$ python -q
>>> import numpy as np
>>> from numpy import linalg as LA
>>> np.set_printoptions(precision=3, suppress=True, linewidth=160)
>>> rng = np.random.default_rng(21206)
>>> labels = rng.integers(0, 3, 13)
>>> J = np.array([[2, 0, 1, 0, 0, 1, 1, 2, 0, 2, 0, 2, 1],
...     [1, 2, 0, 1, 1, 1, 2, 0, 0, 1, 2, 2, 2],
...     [2, 1, 0, 2, 0, 2, 2, 0, 2, 0, 2, 0, 2],
...     [0, 1, 1, 1, 2, 0, 2, 0, 0, 1, 0, 1, 0],
...     [1, 2, 2, 0, 1, 2, 1, 2, 1, 1, 1, 0, 2],
...     [1, 0, 0, 2, 1, 0, 1, 0, 0, 0, 1, 1, 0],
...     [2, 2, 1, 1, 1, 2, 2, 2, 0, 0, 1, 0, 0],
...     [0, 0, 2, 1, 1, 0, 2, 0, 0, 2, 2, 1, 2],
...     [2, 2, 1, 1, 1, 2, 0, 2, 1, 1, 0, 2, 2],
...     [2, 2, 0, 2, 0, 0, 2, 1, 0, 0, 1, 2, 0],
...     [1, 2, 2, 1, 0, 1, 0, 1, 0, 1, 2, 2, 2],
...     [1, 2, 0, 1, 0, 2, 1, 2, 1, 1, 1, 2, 2],
...     [0, 1, 2, 2, 1, 1, 0, 1, 2, 1, 0, 0, 2]]) * (labels[:, None] == labels)
>>> J
array([[2, 0, 1, 0, 0, 0, 0, 0, 0, 0, 0, 0, 0],
       [0, 2, 0, 0, 0, 1, 0, 0, 0, 0, 0, 0, 0],
       [2, 0, 0, 2, 0, 0, 0, 0, 0, 0, 2, 0, 0],
       [0, 0, 1, 1, 2, 0, 0, 0, 0, 0, 0, 0, 0],
       [1, 0, 2, 0, 1, 0, 0, 0, 0, 0, 1, 0, 0],
       [0, 0, 0, 0, 0, 0, 0, 0, 0, 0, 0, 0, 0],
       [0, 0, 0, 0, 0, 0, 2, 2, 0, 0, 0, 0, 0],
       [0, 0, 0, 0, 0, 0, 2, 0, 0, 2, 0, 1, 2],
       [0, 0, 0, 0, 0, 0, 0, 2, 1, 1, 0, 2, 2],
       [0, 0, 0, 0, 0, 0, 2, 1, 0, 0, 0, 2, 0],
       [1, 0, 2, 1, 0, 0, 0, 0, 0, 0, 2, 0, 0],
       [0, 0, 0, 0, 0, 0, 1, 2, 1, 1, 0, 2, 2],
       [0, 0, 0, 0, 0, 0, 0, 1, 2, 1, 0, 0, 2]])
>>> np.sort(LA.eigvals(J).real)
array([-1.548, -1.204, -1.204,  0.   ,  0.167,  0.167,  0.527,  0.527,  1.807,  2.   ,  2.704,  4.687,  6.371])
>>> LA.matrix_rank(J, rtol=0.1)
np.int64(10)
>>> LA.cond(J) > 100
np.True_
>>> X = np.loadtxt("dump.csv", delimiter=",")
>>> X
array([[ 2.,  1.,  2., -1.,  1.,  6.,  0.,  1.],
       [-2.,  0., -2.,  0., -1., -6.,  2., -2.],
       [-1.,  1., -2.,  1.,  1., -3., -1., -1.],
       [-1.,  0.,  1., -1., -1., -3.,  1., -2.],
       [ 2.,  2.,  2.,  2., -2.,  6.,  2.,  1.],
       [ 0., -1., -2., -1.,  2.,  0.,  1., -2.],
       [ 2., -1., -2., -1.,  2.,  6., -2.,  1.],
       [ 1.,  2., -1.,  0., -1.,  3., -2., -2.],
       [-2., -2., -1., -1., -1., -6., -2.,  1.],
       [-2.,  1.,  0.,  2., -1., -6., -1., -1.]])
>>> out = X / np.sqrt((X ** 2).mean(axis=1, keepdims=True))
>>> LA.norm(out, axis=1)
array([2.828, 2.828, 2.828, 2.828, 2.828, 2.828, 2.828, 2.828, 2.828, 2.828])
>>> LA.matrix_rank(out) == LA.matrix_rank(X)
np.True_
>>> out[2]
array([-0.649,  0.649, -1.298,  0.649,  0.649, -1.947, -0.649, -0.649])
